% ipython --no-banner

In [1]: import numpy as np

In [2]: from numpy import linalg as LA

In [3]: np.set_printoptions(precision=1, suppress=True, linewidth=100, floatmode="fixed")

In [4]: m1 = np.minimum.outer(np.arange(1, 5), np.arange(1, 5)) * 4

In [5]: print(m1)
[[ 4  4  4  4]
 [ 4  8  8  8]
 [ 4  8 12 12]
 [ 4  8 12 16]]

In [6]: evals, evecs = LA.eigh(m1)

In [7]: print(np.round(evecs.T @ evecs, 1) + 0)
[[1.0 0.0 0.0 0.0]
 [0.0 1.0 0.0 0.0]
 [0.0 0.0 1.0 0.0]
 [0.0 0.0 0.0 1.0]]

In [8]: print(LA.svd(m1, compute_uv=False))
[33.2  4.0  1.7  1.1]

In [9]: print(evecs @ np.diag(evals) @ evecs.T)
[[ 4.0  4.0  4.0  4.0]
 [ 4.0  8.0  8.0  8.0]
 [ 4.0  8.0 12.0 12.0]
 [ 4.0  8.0 12.0 16.0]]

In [10]: print(np.abs(evecs[:, -1]).round(6).argmax())
3

In [11]: print(evals)
[ 1.1  1.7  4.0 33.2]

In [12]: Y = LA.inv(m1)

In [13]: print(np.allclose(Y, m1.T))
False

In [14]: print(round(float(LA.cond(m1)), 1))
29.3

In [15]: print(LA.det(m1) * Y)
[[128.0 -64.0   0.0   0.0]
 [-64.0 128.0 -64.0   0.0]
 [  0.0 -64.0 128.0 -64.0]
 [  0.0   0.0 -64.0  64.0]]

In [16]: print(round(LA.det(m1) * LA.det(Y), 1))
1.0

In [17]: print(Y)
[[ 0.5 -0.2  0.0  0.0]
 [-0.2  0.5 -0.2  0.0]
 [ 0.0 -0.2  0.5 -0.2]
 [ 0.0  0.0 -0.2  0.2]]

In [18]: J = np.load("w.npy")

In [19]: print(J)
[[-2.7  0.1  0.6  0.1]
 [ 0.5  0.3  0.6  0.4]
 [ 1.0  0.2  0.7  0.3]]

In [20]: vec = np.array([2, 1, 2, 1])

In [21]: h = np.maximum(J @ vec, 0)

In [22]: print(J.T @ h)
[5.4 1.7 4.5 2.3]

In [23]: print(np.flatnonzero(h > 1e-9))
[1 2]

In [24]: print(np.tanh(J @ vec))
[-1.0  1.0  1.0]

In [25]: print(J * (h > 1e-9)[:, None])
[[-0.0  0.0  0.0  0.0]
 [ 0.5  0.3  0.6  0.4]
 [ 1.0  0.2  0.7  0.3]]

In [26]: print(np.maximum(J @ (3 * vec), 0))
[ 0.0  8.7 11.7]

In [27]: print(np.maximum(J @ vec, 0) - np.maximum(-J @ vec, 0))
[-4.0  2.9  3.9]

In [28]: def softmax(z):
    ...:     e = np.exp(z - z.max(axis=-1, keepdims=True))
    ...:     return e / e.sum(axis=-1, keepdims=True)
    ...: 

In [29]: print(np.round(softmax(10 * J[0]), 1) + 0)
[0.0 0.0 1.0 0.0]

In [30]: print(np.round(softmax(J[0]), 1) + 0)
[0.0 0.3 0.4 0.3]

In [31]: print(np.round(softmax(J[0] + 5), 1) + 0)
[0.0 0.3 0.4 0.3]

In [32]: print(softmax(J).sum(axis=1))
[1.0 1.0 1.0]

In [33]: S = J @ J.T / np.sqrt(4)

In [34]: print(softmax(S + np.triu(np.full(S.shape, -np.inf), 1)))
[[1.0 0.0 0.0]
 [0.3 0.7 0.0]
 [0.1 0.4 0.5]]

In [35]: print(softmax(S).round(6).argmax(axis=1))
[0 2 2]

In [36]: W0 = np.array([[0.5, 0.3, 0.3],
    ...:     [-0.8, 0.6, -0.2],
    ...:     [-0.7, 0.5, 1.1],
    ...:     [-3.2, -2.3, 0.9]])

In [37]: rng = np.random.default_rng(29439)

In [38]: W0[1] = W0[3] + 0.3 * rng.normal(size=3)

In [39]: print(W0)
[[ 0.5  0.3  0.3]
 [-2.6 -2.2  1.3]
 [-0.7  0.5  1.1]
 [-3.2 -2.3  0.9]]

In [40]: cov = W0.T @ W0

In [41]: print(np.diag(cov))
[17.7 10.4  3.7]

In [42]: print(LA.eigvalsh(cov)[::-1])
[29.7  1.8  0.2]

In [43]: labels = rng.permutation(3)

In [44]: Y = W0[:, labels] * rng.choice([-1, 1], 3)

In [45]: print(Y)
[[-0.5 -0.3 -0.3]
 [ 2.6  2.2 -1.3]
 [ 0.7 -0.5 -1.1]
 [ 3.2  2.3 -0.9]]

In [46]: Uu, _, VT = LA.svd(W0.T @ Y)

In [47]: print(np.round(Uu @ VT, 1) + 0)
[[-1.0  0.0  0.0]
 [ 0.0 -1.0  0.0]
 [ 0.0  0.0 -1.0]]

In [48]: print(labels)
[0 1 2]

In [49]: O, _ = LA.qr(np.array([[2.5, 1.1, -0.8, 1.0],
    ...:     [-1.3, 0.7, 1.7, 0.7],
    ...:     [0.0, 1.2, 2.0, -1.2],
    ...:     [-2.1, 0.6, 0.5, 0.1]]))

In [50]: evecs, _ = LA.qr(np.array([[-0.9, 0.0, 0.2, 1.9],
    ...:     [-1.2, -1.1, -1.3, -0.5],
    ...:     [-1.5, 0.0, 2.1, 0.4],
    ...:     [-0.2, 1.9, -0.4, 0.9]]))

In [51]: sv = 3 * 0.5 ** np.arange(4)

In [52]: mat = O[:, :4] * sv @ evecs[:4]

In [53]: print(mat.round(1) + 0)
[[ 1.1  0.1 -0.9  1.8]
 [ 0.0  0.0 -0.3 -1.3]
 [ 0.8  0.5 -0.3 -0.4]
 [-0.8  0.5 -0.5 -1.6]]

In [54]: print(softmax(mat).sum(axis=1))
[1.0 1.0 1.0 1.0]

In [55]: S = mat @ mat.T / np.sqrt(4)

In [56]: print(softmax(S).round(6).argmax(axis=1))
[0 3 2 3]

In [57]: print(np.round(softmax(S), 1) + 0)
[[0.9 0.0 0.1 0.0]
 [0.1 0.3 0.2 0.4]
 [0.2 0.2 0.3 0.2]
 [0.0 0.3 0.1 0.6]]

In [58]: cov = mat.T @ mat

In [59]: print(np.allclose(cov, cov.T))
True

In [60]: print(LA.svd(mat, compute_uv=False) ** 2)
[9.0 2.2 0.6 0.1]

In [61]: print(np.diag(cov))
[2.6 0.5 1.3 7.5]

In [62]: print(round(np.trace(cov), 1), round(float((mat ** 2).sum()), 1))
12.0 12.0

In [63]: print((mat @ mat.T).shape)
(4, 4)

In [64]: print(LA.matrix_rank(cov))
4

In [65]: labels = rng.permutation(4)

In [66]: Y = mat[:, labels] * rng.choice([-1, 1], 4)

In [67]: print(Y.round(1) + 0)
[[-0.1  0.9  1.1  1.8]
 [ 0.0  0.3  0.0 -1.3]
 [-0.5  0.3  0.8 -0.4]
 [-0.5  0.5 -0.8 -1.6]]

In [68]: Uu, _, VT = LA.svd(mat.T @ Y)

In [69]: print(np.round(LA.lstsq(mat, Y)[0], 1) + 0)
[[ 0.0  0.0  1.0  0.0]
 [-1.0  0.0  0.0  0.0]
 [ 0.0 -1.0  0.0  0.0]
 [ 0.0  0.0  0.0  1.0]]

In [70]: print(np.round(Uu @ VT, 1) + 0)
[[ 0.0  0.0  1.0  0.0]
 [-1.0  0.0  0.0  0.0]
 [ 0.0 -1.0  0.0  0.0]
 [ 0.0  0.0  0.0  1.0]]

In [71]: Uu, sv, VT = LA.svd(mat, full_matrices=False)

In [72]: print(sv)
[3.0 1.5 0.8 0.4]

In [73]: print(np.abs(VT[0]))
[0.4 0.1 0.1 0.9]

In [74]: print(np.cumsum(sv ** 2) / np.sum(sv ** 2))
[0.8 0.9 1.0 1.0]

In [75]: print(np.abs(Uu[:, 0]).round(6).argmax())
0

In [76]: print(Uu.shape, sv.shape, VT.shape)
(4, 4) (4,) (4, 4)

In [77]: print(np.round(VT @ VT.T, 1) + 0)
[[1.0 0.0 0.0 0.0]
 [0.0 1.0 0.0 0.0]
 [0.0 0.0 1.0 0.0]
 [0.0 0.0 0.0 1.0]]

In [78]: A = np.load("dump.npy")

In [79]: print(A)
[[ 0  0  0  2]
 [-2  0  0  0]
 [ 0  0 -2  0]
 [ 0  0  0  0]]

In [80]: rank = LA.matrix_rank(A)

In [81]: print(rank)
3

In [82]: ns = LA.svd(A)[2][rank:].T

In [83]: print(ns @ ns.T)
[[0.0 0.0 0.0 0.0]
 [0.0 1.0 0.0 0.0]
 [0.0 0.0 0.0 0.0]
 [0.0 0.0 0.0 0.0]]

In [84]: print(A @ ns)
[[0.0]
 [0.0]
 [0.0]
 [0.0]]

In [85]: print(ns.shape)
(4, 1)

In [86]: print(LA.matrix_rank(A.T @ A), LA.matrix_rank(A @ A.T))
3 3

In [87]: print(ns[:, 0] / ns[np.abs(ns[:, 0]).round(6).argmax(), 0])
[-0.0  1.0 -0.0 -0.0]

In [88]: print(np.allclose(A @ ns, 0))
True

In [89]: print([int(LA.matrix_rank(np.delete(A, i, axis=0))) for i in range(4)])
[2, 2, 2, 3]

In [90]: data = np.load("x.npy")

In [91]: print(data.round(1) + 0)
[[-0.4  1.3  0.8]
 [-0.4  1.2  0.8]
 [-0.3  0.5  0.4]
 [ 0.6 -2.2 -1.6]
 [ 0.3 -1.2 -0.8]
 [-0.4  1.5  1.1]
 [-0.7  2.4  1.4]
 [ 0.4 -1.3 -0.8]
 [-0.5  1.4  0.9]
 [ 0.7 -1.7 -1.1]
 [ 0.7 -1.7 -1.2]
 [-0.2  0.6  0.5]
 [-0.4  0.6  0.3]
 [-0.2  0.9  0.6]
 [ 0.0  0.0  0.0]
 [ 0.0  0.4  0.0]
 [ 0.0  0.3  0.1]
 [-0.9  2.5  1.9]
 [ 0.6 -1.9 -1.1]
 [ 0.5 -1.7 -1.3]
 [-0.6  1.9  1.2]]

In [92]: Y = data + rng.integers(-2, 3, (21, 1)) @ rng.integers(-2, 3, (1, 3))

In [93]: print(Y.round(1) + 0)
[[ 1.6  1.3  1.8]
 [-2.4  1.2 -0.2]
 [ 1.7  0.5  1.4]
 [-1.4 -2.2 -2.6]
 [ 2.3 -1.2  0.2]
 [ 3.6  1.5  3.1]
 [ 1.3  2.4  2.4]
 [ 2.4 -1.3  0.2]
 [-2.5  1.4 -0.1]
 [ 2.7 -1.7 -0.1]
 [-3.3 -1.7 -3.2]
 [ 1.8  0.6  1.5]
 [ 1.6  0.6  1.3]
 [ 1.8  0.9  1.6]
 [-4.0  0.0 -2.0]
 [-4.0  0.4 -2.0]
 [ 4.0  0.3  2.1]
 [ 1.1  2.5  2.9]
 [ 2.6 -1.9 -0.1]
 [ 0.5 -1.7 -1.3]
 [ 1.4  1.9  2.2]]

In [94]: print(Y - data)
[[ 2.0  0.0  1.0]
 [-2.0  0.0 -1.0]
 [ 2.0  0.0  1.0]
 [-2.0  0.0 -1.0]
 [ 2.0  0.0  1.0]
 [ 4.0  0.0  2.0]
 [ 2.0  0.0  1.0]
 [ 2.0  0.0  1.0]
 [-2.0  0.0 -1.0]
 [ 2.0  0.0  1.0]
 [-4.0  0.0 -2.0]
 [ 2.0  0.0  1.0]
 [ 2.0  0.0  1.0]
 [ 2.0  0.0  1.0]
 [-4.0  0.0 -2.0]
 [-4.0  0.0 -2.0]
 [ 4.0  0.0  2.0]
 [ 2.0  0.0  1.0]
 [ 2.0  0.0  1.0]
 [ 0.0  0.0  0.0]
 [ 2.0  0.0  1.0]]

In [95]: print(LA.matrix_rank(Y - data, tol=1e-8))
1

In [96]: F = np.array([[1, 0], [2, 1]])

In [97]: r0 = np.array([2, -3])

In [98]: Y = F + np.outer(r0, np.eye(2)[0])

In [99]: print(LA.matrix_rank(Y - F))
1

In [100]: print(LA.matrix_rank(LA.inv(Y) - LA.inv(F), tol=1e-8))
1

In [101]: vec = np.array([0, 3])

In [102]: y = F @ vec

In [103]: coef, lr = np.zeros(2), 1 / LA.norm(F, 2) ** 2

In [104]: for i in range(150):
     ...:     coef -= lr * F.T @ (F @ coef - y)
     ...:     if i % 50 == 0: print(i, round(LA.norm(F @ coef - y), 1))
     ...: 
0 1.1
50 0.3
100 0.1

In [105]: print(round(float(LA.cond(F)), 1))
5.8

In [106]: print(coef.round(1) + 0)
[0.0 3.0]

In [107]: O = F.astype(float).copy()

In [108]: for j in range(2):
     ...:     O[:, j] -= O[:, :j] @ (O[:, :j].T @ O[:, j])
     ...:     O[:, j] /= LA.norm(O[:, j])
     ...: 

In [109]: print(np.round(O.T @ F, 1) + 0)
[[2.2 0.9]
 [0.0 0.4]]
